$ python3 -q
>>> import numpy as np
>>> np.set_printoptions(suppress=True, linewidth=200)
>>> X = np.arange(110).reshape(11, 10) + 4
>>> print(X)
[[  4   5   6   7   8   9  10  11  12  13]
 [ 14  15  16  17  18  19  20  21  22  23]
 [ 24  25  26  27  28  29  30  31  32  33]
 [ 34  35  36  37  38  39  40  41  42  43]
 [ 44  45  46  47  48  49  50  51  52  53]
 [ 54  55  56  57  58  59  60  61  62  63]
 [ 64  65  66  67  68  69  70  71  72  73]
 [ 74  75  76  77  78  79  80  81  82  83]
 [ 84  85  86  87  88  89  90  91  92  93]
 [ 94  95  96  97  98  99 100 101 102 103]
 [104 105 106 107 108 109 110 111 112 113]]
>>> Y = X / np.linalg.norm(X, axis=1, keepdims=True)
>>> gram = Y @ Y.T
>>> print(np.round(np.linalg.norm(Y, axis=1), 4))
[1. 1. 1. 1. 1. 1. 1. 1. 1. 1. 1.]
>>> print((gram - 2 * np.eye(11)).round(6).argmax(axis=1))
[ 1  2  3  4  5  6  7  8  9 10  9]
>>> print(np.argwhere(np.triu(np.abs(gram) > 0.95, 1)))
[[ 0  1]
 [ 0  2]
 [ 0  3]
 [ 0  4]
 [ 0  5]
 [ 0  6]
 [ 0  7]
 [ 0  8]
 [ 0  9]
 [ 0 10]
 [ 1  2]
 [ 1  3]
 [ 1  4]
 [ 1  5]
 [ 1  6]
 [ 1  7]
 [ 1  8]
 [ 1  9]
 [ 1 10]
 [ 2  3]
 [ 2  4]
 [ 2  5]
 [ 2  6]
 [ 2  7]
 [ 2  8]
 [ 2  9]
 [ 2 10]
 [ 3  4]
 [ 3  5]
 [ 3  6]
 [ 3  7]
 [ 3  8]
 [ 3  9]
 [ 3 10]
 [ 4  5]
 [ 4  6]
 [ 4  7]
 [ 4  8]
 [ 4  9]
 [ 4 10]
 [ 5  6]
 [ 5  7]
 [ 5  8]
 [ 5  9]
 [ 5 10]
 [ 6  7]
 [ 6  8]
 [ 6  9]
 [ 6 10]
 [ 7  8]
 [ 7  9]
 [ 7 10]
 [ 8  9]
 [ 8 10]
 [ 9 10]]
>>> print(gram[7].round(4))
[0.9584 0.9931 0.998  0.9993 0.9997 0.9999 1.     1.     1.     1.     0.9999]
>>> print(np.round(np.degrees(np.arccos(np.clip(gram[7, 1], -1, 1))), 4))
6.7297
>>> print((np.abs(gram) > 0.9).astype(int))
[[1 1 1 1 1 1 1 1 1 1 1]
 [1 1 1 1 1 1 1 1 1 1 1]
 [1 1 1 1 1 1 1 1 1 1 1]
 [1 1 1 1 1 1 1 1 1 1 1]
 [1 1 1 1 1 1 1 1 1 1 1]
 [1 1 1 1 1 1 1 1 1 1 1]
 [1 1 1 1 1 1 1 1 1 1 1]
 [1 1 1 1 1 1 1 1 1 1 1]
 [1 1 1 1 1 1 1 1 1 1 1]
 [1 1 1 1 1 1 1 1 1 1 1]
 [1 1 1 1 1 1 1 1 1 1 1]]
>>> left, sigma, Vh = np.linalg.svd(X)
>>> print(sigma.round(4) + 0)
[697.9614  14.3149   0.       0.       0.       0.       0.       0.       0.       0.    ]
>>> print(np.argmax(sigma[:-1] / (sigma[1:] + 1e-6)) + 1)
2
>>> Y = left[:, :2] @ np.diag(sigma[:2]) @ Vh[:2]
>>> print(round(np.linalg.norm(X - Y) / np.linalg.norm(X), 4))
0.0
>>> print(round(float(np.abs(X - Y).max()), 4))
0.0
>>> print(np.linalg.matrix_rank(Y))
2
>>> J = np.load("x.npy")
>>> print(J)
[[-2  2  2]
 [ 2 -2  2]
 [ 2  2 -2]]
>>> print(np.linalg.matrix_power(J, 2))
[[12 -4 -4]
 [-4 12 -4]
 [-4 -4 12]]
>>> print(np.round(np.linalg.det(J), 4))
32.0
>>> print((J + J.T) / 2)
[[-2.  2.  2.]
 [ 2. -2.  2.]
 [ 2.  2. -2.]]
>>> print(J @ J)
[[12 -4 -4]
 [-4 12 -4]
 [-4 -4 12]]
>>> print(np.round(np.sort(np.abs(np.linalg.eigvals(J))), 4))
[2. 4. 4.]
>>> print(np.trace(J))
-6
>>> print((J - J.T) / 2)
[[0. 0. 0.]
 [0. 0. 0.]
 [0. 0. 0.]]
>>> u = np.array([1, 0, -1, 3, 3, 3, 2])
>>> m1 = np.array([np.roll(u, i) for i in range(7)])
>>> print(m1)
[[ 1  0 -1  3  3  3  2]
 [ 2  1  0 -1  3  3  3]
 [ 3  2  1  0 -1  3  3]
 [ 3  3  2  1  0 -1  3]
 [ 3  3  3  2  1  0 -1]
 [-1  3  3  3  2  1  0]
 [ 0 -1  3  3  3  2  1]]
>>> left, sigma, Vh = np.linalg.svd(X)
>>> vecs = Vh[:(sigma > 1e-8).sum()]
>>> rng = np.random.default_rng(139572)
>>> x0 = X[3] + 3 * X[5] + rng.integers(2) * np.eye(10)[9]
>>> print(x0)
[196. 200. 204. 208. 212. 216. 220. 224. 228. 232.]
>>> print(np.linalg.matrix_rank(np.vstack([X, x0])))
2
>>> Y = np.array([[1, 0], [1, 1], [0, 2], [2, 0], [1, 0], [1, 0], [1, 0]])
>>> print(np.einsum("ik,kj->ij", m1, Y))
[[15 -2]
 [10  1]
 [10  4]
 [10  7]
 [10  9]
 [11  9]
 [11  5]]
>>> print(np.einsum("ij->j", m1))
[11 11 11 11 11 11 11]
>>> print(Y.T @ m1.T)
[[15 10 10 10 10 11 11]
 [-2  1  4  7  9  9  5]]
>>> print(np.einsum("ik,kj->ji", m1, Y))
[[15 10 10 10 10 11 11]
 [-2  1  4  7  9  9  5]]
>>> print(m1 @ Y)
[[15 -2]
 [10  1]
 [10  4]
 [10  7]
 [10  9]
 [11  9]
 [11  5]]
>>> print(np.linalg.matrix_rank(np.vstack([m1, Y.T])))
7
>>> print(np.linalg.matrix_rank(m1 @ Y))
2
>>> print(np.einsum("ij,ij->i", m1, m1))
[33 33 33 33 33 33 33]
>>> u, r1 = m1[3], m1[0]
>>> print(u @ u)
33
>>> print(u @ r1)
7
>>> pr = (u @ r1) / (u @ u) * u
>>> print(pr.round(4))
[ 0.6364  0.6364  0.4242  0.2121  0.     -0.2121  0.6364]
>>> print(np.outer(u, r1))
[[ 3  0 -3  9  9  9  6]
 [ 3  0 -3  9  9  9  6]
 [ 2  0 -2  6  6  6  4]
 [ 1  0 -1  3  3  3  2]
 [ 0  0  0  0  0  0  0]
 [-1  0  1 -3 -3 -3 -2]
 [ 3  0 -3  9  9  9  6]]
>>> x0 = np.array([-3, 3, 2, 1, 2, -1, -1])
>>> target = m1 @ x0
>>> print(target)
[-1 -4 -9  3 11 24  9]
>>> print(np.round(np.linalg.solve(m1, m1[:, 5]), 4) + 0)
[0. 0. 0. 0. 0. 1. 0.]
>>> print(np.round(np.linalg.solve(m1, target + m1[:, 2]), 4))
[-3.  3.  3.  1.  2. -1. -1.]
>>> print(np.round(np.linalg.solve(m1, target), 4))
[-3.  3.  2.  1.  2. -1. -1.]
>>> feats = np.load("run0.npy")
>>> print(feats)
[[-2  3 -1  3 -3 -2]
 [ 0 -1  3  2 -2 -2]
 [ 0  0  1 -1  0  0]
 [ 0  0  0 -2 -3 -2]
 [ 0  0  0  0  1 -1]
 [ 0  0  0  0  0  0]]
>>> rk = np.linalg.matrix_rank(feats)
>>> print(rk)
5
>>> ns = np.linalg.svd(feats)[2][rk:].T
>>> print([int(np.linalg.matrix_rank(feats[:i])) for i in range(1, len(feats) + 1)])
[1, 2, 3, 4, 5, 5]
>>> print(ns.shape)
(6, 1)
>>> print([int(np.linalg.matrix_rank(np.delete(feats, i, axis=0))) for i in range(6)])
[4, 4, 4, 4, 4, 5]
>>> print([int(np.linalg.matrix_rank(feats[:, :j + 1])) for j in range(6)])
[1, 2, 3, 4, 5, 5]
